$ python3 -q
>>> import numpy as np
>>> np.set_printoptions(precision=2, suppress=True, linewidth=200, legacy="1.25")
>>> mat = np.array([[-0.74, 1.72, -2.21],
...     [3.87, -9.11, 11.67],
...     [-3.8, 8.89, -11.45],
...     [1.88, -4.36, 5.63],
...     [0.88, -2.05, 2.62],
...     [1.31, -3.05, 3.95],
...     [-0.4, 1.03, -1.36],
...     [-1.36, 3.22, -4.12],
...     [-4.26, 9.89, -12.73],
...     [-3.02, 7.07, -9.05],
...     [1.76, -4.14, 5.23],
...     [0.7, -1.67, 2.17],
...     [-4.86, 11.31, -14.49]])
>>> hat = mat @ np.linalg.solve(mat.T @ mat, mat.T)
>>> np.allclose(hat @ hat, hat)
True
>>> np.diag(hat)
array([0.01, 0.37, 0.27, 0.14, 0.02, 0.1 , 0.5 , 0.1 , 0.4 , 0.14, 0.47, 0.11, 0.38])
>>> Xs = (mat - mat.mean(axis=0)) / mat.std(axis=0)
>>> Xs.std(axis=0)
array([1., 1., 1.])
>>> c = np.linalg.lstsq(np.delete(Xs, 2, axis=1), Xs[:, 2])[0]
>>> np.abs(c).argmax()
1
>>> np.round(1 - np.var(Xs[:, 2] - np.delete(Xs, 2, axis=1) @ c), 2)
1.0
>>> data = np.loadtxt("layer18.csv", delimiter=",")
>>> data
array([[39.98,  1.05, 20.61],
       [38.95, -1.09, 20.89],
       [41.42, -0.01, 20.31],
       [40.96,  0.85, 20.05],
       [40.21, -0.12, 19.56],
       [41.54, -0.24, 19.85],
       [40.56,  2.01, 19.4 ],
       [40.67,  1.09, 19.92],
       [42.02, -1.52, 19.84],
       [38.18, -0.39, 19.05],
       [40.26,  1.62, 21.5 ],
       [39.76,  1.45, 17.11],
       [40.95, -1.2 , 20.7 ],
       [40.65, -0.93, 20.53],
       [38.79, -0.36, 18.62],
       [38.38, -2.3 , 21.62],
       [38.58,  0.1 , 21.12],
       [41.89,  0.6 , 18.44],
       [41.02, -1.18, 19.33],
       [41.09,  0.35, 18.2 ],
       [41.44, -0.32, 21.72],
       [39.82, -0.21, 23.54],
       [40.38,  1.43, 16.8 ],
       [39.28, -1.38, 21.56],
       [39.75,  1.85, 20.53],
       [39.94, -0.73, 19.02],
       [40.33,  0.2 , 20.81]])
>>> Xs = mat - mat.mean(axis=0)
>>> V = np.linalg.svd(Xs)[2][:1]
>>> A2 = Xs - Xs @ V.T @ V
>>> np.diag(V.T @ V)
array([0.06, 0.35, 0.58])
>>> A2.std(axis=0)
array([0.02, 0.02, 0.01])
>>> np.linalg.norm(A2, axis=1).round(6).argmax()
6
>>> d = np.linalg.norm(data[:, None] - data[None], axis=-1)
>>> (d + 1e9 * np.eye(27)).round(6).argmin(axis=1)
array([24, 23,  5,  7, 25,  2,  7,  3, 18, 14,  0, 22, 13, 12,  9, 23,  1, 19,  8, 17, 12, 23, 11,  1,  0,  4,  0])
>>> d.mean(axis=1).argmax()
21
>>> d[:5, :5]
array([[0.  , 2.39, 1.81, 1.15, 1.59],
       [2.39, 0.  , 2.76, 2.92, 2.07],
       [1.81, 2.76, 0.  , 1.01, 1.43],
       [1.15, 2.92, 1.01, 0.  , 1.32],
       [1.59, 2.07, 1.43, 1.32, 0.  ]])
>>> np.unravel_index(d.round(6).argmax(), d.shape)
(21, 22)
>>> np.linalg.matrix_rank(d ** 2)
5
>>> F = np.loadtxt("block10.csv", delimiter=",")
>>> F
array([[-0.12,  1.  , -0.99],
       [-0.2 ,  0.78, -0.83],
       [ 0.14,  0.96, -0.76],
       [ 0.25, -0.94,  0.95],
       [-0.26,  0.97, -0.97],
       [-0.08,  0.71, -0.66],
       [-0.18, -0.91,  0.54],
       [ 0.29, -1.  ,  1.  ],
       [ 0.23, -0.46,  0.72],
       [-0.24,  0.72, -0.83],
       [ 0.34, -1.  ,  1.  ],
       [ 0.15, -1.  ,  0.99],
       [ 0.05,  1.  , -0.99],
       [ 0.16, -1.  ,  1.  ],
       [-0.24,  0.31, -0.66],
       [ 0.12, -1.  ,  0.98],
       [ 0.19, -0.99,  0.99],
       [-0.39,  0.63, -0.91],
       [ 0.11, -1.  ,  0.99],
       [ 0.01, -0.97,  0.91]])
>>> hat = F @ np.linalg.solve(F.T @ F, F.T)
>>> np.round(np.trace(hat), 2)
3.0
>>> np.diag(hat)
array([0.07, 0.05, 0.23, 0.11, 0.13, 0.04, 0.33, 0.17, 0.19, 0.07, 0.26, 0.06, 0.33, 0.06, 0.35, 0.07, 0.07, 0.22, 0.08, 0.12])
>>> hat @ F[:, 1]
array([ 1.  ,  0.78,  0.96, -0.94,  0.97,  0.71, -0.91, -1.  , -0.46,  0.72, -1.  , -1.  ,  1.  , -1.  ,  0.31, -1.  , -0.99,  0.63, -1.  , -0.97])
>>> np.round(np.linalg.eigvalsh(hat), 2) + 0
array([0., 0., 0., 0., 0., 0., 0., 0., 0., 0., 0., 0., 0., 0., 0., 0., 0., 1., 1., 1.])
>>> d = np.linalg.norm(F[:, None] - F[None], axis=-1)
>>> np.flatnonzero(d[17] < d.mean() / 2)
array([ 0,  1,  2,  4,  5,  9, 12, 14, 17])
>>> d.mean(axis=1).argmax()
12
>>> np.linalg.matrix_rank(d ** 2)
5
>>> (d + 1e9 * np.eye(20)).round(6).argmin(axis=1)
array([ 4,  9, 12,  7,  0,  1, 19, 10,  3,  1,  7, 13,  0, 11,  5, 18, 13,  9, 15, 18])
>>> d[17]
array([0.46, 0.25, 0.64, 2.52, 0.37, 0.41, 2.13, 2.6 , 2.06, 0.19, 2.61, 2.56, 0.58, 2.57, 0.43, 2.55, 2.56, 0.  , 2.55, 2.46])
>>> M = np.load("sample6.npy")
>>> M.round(2) + 0
array([[ 0.94, -0.05, -0.23],
       [-0.05,  0.  ,  0.01],
       [-0.23,  0.01,  0.06]])
>>> vals, V = np.linalg.eigh(M)
>>> vec = np.array([1, 1, 0])
>>> (np.sign(V[:, -1].round(6)) == np.sign(V[0, -1].round(6))).astype(int)
array([1, 0, 0])
>>> round(float(np.einsum("ij,ji->", M, M)), 2)
1.0
>>> round(np.linalg.det(2 * M), 2), np.round(np.linalg.det(M), 2)
(-0.0, -0.0)
>>> np.round(np.poly(M), 2) + 0
array([ 1., -1.,  0.,  0.])
>>> round(float(np.einsum("ii->", M)), 2)
1.0
>>> np.round(np.kron(np.eye(2, dtype=int), M), 2) + 0
array([[ 0.94, -0.05, -0.23,  0.  ,  0.  ,  0.  ],
       [-0.05,  0.  ,  0.01,  0.  ,  0.  ,  0.  ],
       [-0.23,  0.01,  0.06,  0.  ,  0.  ,  0.  ],
       [ 0.  ,  0.  ,  0.  ,  0.94, -0.05, -0.23],
       [ 0.  ,  0.  ,  0.  , -0.05,  0.  ,  0.01],
       [ 0.  ,  0.  ,  0.  , -0.23,  0.01,  0.06]])
>>> K = np.array([[-1, -1, -1, -1, -1, -1],
...     [-3, 2, -3, 2, -3, 2],
...     [0, 3, 0, 3, 0, 3],
...     [-1, -1, -1, -1, -1, -1],
...     [-3, 2, -3, 2, -3, 2],
...     [0, 3, 0, 3, 0, 3]])
>>> f = np.array([2, 0, 2])
>>> np.convolve(K[1], f)
array([ -6,   4, -12,   8, -12,   8,  -6,   4])
>>> np.polyval(f, K[1])
array([20, 10, 20, 10, 20, 10])
>>> U, sigma, Vh = np.linalg.svd(K)
>>> sigma.round(2) + 0
array([10.21,  6.3 ,  0.  ,  0.  ,  0.  ,  0.  ])
>>> np.argmax(sigma[:-1] / (sigma[1:] + 1e-6)) + 1
2
>>> A2 = U[:, :2] @ np.diag(sigma[:2]) @ Vh[:2]
>>> round(float(np.linalg.norm(K - A2) / np.linalg.norm(K)), 2)
0.0
>>> A2.round(2) + 0
array([[-1., -1., -1., -1., -1., -1.],
       [-3.,  2., -3.,  2., -3.,  2.],
       [ 0.,  3.,  0.,  3.,  0.,  3.],
       [-1., -1., -1., -1., -1., -1.],
       [-3.,  2., -3.,  2., -3.,  2.],
       [ 0.,  3.,  0.,  3.,  0.,  3.]])
>>> np.unique(K.round(6), axis=0).shape
(3, 6)
>>> np.allclose(K[:-1].T @ np.linalg.lstsq(K[:-1].T, K[-1])[0], K[-1])
True
>>> np.round(K @ np.linalg.pinv(K) @ K, 2) + 0
array([[-1., -1., -1., -1., -1., -1.],
       [-3.,  2., -3.,  2., -3.,  2.],
       [ 0.,  3.,  0.,  3.,  0.,  3.],
       [-1., -1., -1., -1., -1., -1.],
       [-3.,  2., -3.,  2., -3.,  2.],
       [ 0.,  3.,  0.,  3.,  0.,  3.]])
>>> m1 = np.load("a.npy")
>>> m1
array([[ 0,  2,  0],
       [-2,  0, -1],
       [ 0,  1,  0]])
>>> np.round(np.sort(np.abs(np.linalg.eigvals(m1))), 2) + 0
array([0.  , 2.24, 2.24])
>>> np.linalg.determinant(m1)
Traceback (most recent call last):
  File "<python-input-64>", line 1, in <module>
    np.linalg.determinant(m1)
    ^^^^^^^^^^^^^^^^^^^^^
AttributeError: module 'numpy.linalg' has no attribute 'determinant'
>>> np.allclose(m1, m1.T)
False
>>> round(float(np.linalg.det(m1)), 2)
0.0
